>>> import numpy as np
>>> from numpy import linalg as LA
>>> np.set_printoptions(suppress=True, linewidth=100)
>>> tidy = lambda a: np.round(a, 1) + 0
>>> Q, _ = LA.qr(np.array([[-0.8, 1.5], [-1.0, 0.0], [0.4, 0.1], [0.5, -0.1]]))
>>> m1 = Q @ Q.T
>>> tidy(m1)
array([[ 1. ,  0. ,  0.1, -0.1],
       [ 0. ,  0.7, -0.3, -0.3],
       [ 0.1, -0.3,  0.2,  0.1],
       [-0.1, -0.3,  0.1,  0.1]])
>>> evals, vecs = LA.eigh(m1)
>>> (evals > 1e-8).sum(), (evals < -1e-8).sum()
(np.int64(2), np.int64(0))
>>> data = np.load("m.npy")
>>> data
array([[ 0. ,  0.1,  0.1],
       [ 0. , -0.2, -0.2],
       [ 0. , -0.1, -0.1],
       [ 0. ,  0.4,  0.4],
       [ 0. , -0.1, -0.1],
       [ 0. ,  0.5,  0.5],
       [ 0. ,  0.3,  0.3],
       [ 0. , -0.1, -0.1],
       [ 0. ,  0. ,  0. ],
       [ 0. ,  0.1,  0.1],
       [ 0. ,  0.1,  0.1],
       [ 0. , -0.4, -0.4],
       [ 0. , -0.2, -0.2],
       [ 0. ,  0.4,  0.4],
       [ 0. , -0.2, -0.2]])
>>> t3 = np.stack([data, 3 * data, data[::-1]])
>>> LA.matrix_rank(t3.reshape(3, -1))
np.int64(2)
>>> print(tidy(t3.sum(axis=0)))
[[ 0.   0.2  0.2]
 [ 0.  -0.4 -0.4]
 [ 0.  -0.6 -0.6]
 [ 0.   1.2  1.2]
 [ 0.  -0.3 -0.3]
 [ 0.   2.1  2.1]
 [ 0.   1.2  1.2]
 [ 0.  -0.5 -0.5]
 [ 0.   0.3  0.3]
 [ 0.   0.9  0.9]
 [ 0.   0.3  0.3]
 [ 0.  -1.2 -1.2]
 [ 0.  -0.9 -0.9]
 [ 0.   1.4  1.4]
 [ 0.  -0.7 -0.7]]
>>> print(tidy(LA.norm(t3, axis=(1, 2))))
[1.4 4.2 1.4]
>>> print(LA.matrix_rank(t3))
[1 1 1]
>>> print(t3.shape)
(3, 15, 3)
>>> X = np.loadtxt("run11.csv", delimiter=",")
>>> tidy(X)
array([[1. , 0. , 0. , 0. , 0. , 0. , 0. ],
       [0.3, 0.3, 0. , 0. , 0.3, 0. , 0. ],
       [0. , 0. , 1. , 0. , 0. , 0. , 0. ],
       [0. , 0. , 0.2, 0.2, 0.2, 0. , 0.2],
       [0. , 0. , 0. , 0. , 0.5, 0.5, 0. ],
       [0. , 0. , 0. , 0. , 0. , 1. , 0. ],
       [0. , 0. , 0. , 0. , 0. , 0. , 1. ]])
>>> # row-stochastic, so 1 is an eigenvalue
>>> out = X / LA.norm(X, axis=1, keepdims=True)
>>> cov = out @ out.T
>>> (np.abs(cov) > 0.9).astype(int)
array([[1, 0, 0, 0, 0, 0, 0],
       [0, 1, 0, 0, 0, 0, 0],
       [0, 0, 1, 0, 0, 0, 0],
       [0, 0, 0, 1, 0, 0, 0],
       [0, 0, 0, 0, 1, 0, 0],
       [0, 0, 0, 0, 0, 1, 0],
       [0, 0, 0, 0, 0, 0, 1]])
>>> tidy(LA.norm(out, axis=1))
array([1., 1., 1., 1., 1., 1., 1.])
>>> (cov - 2 * np.eye(7)).round(6).argmax(axis=1)
array([1, 0, 3, 2, 5, 4, 3])
>>> tidy(np.degrees(np.arccos(np.clip(cov[3, 6], -1, 1))))
np.float64(60.0)
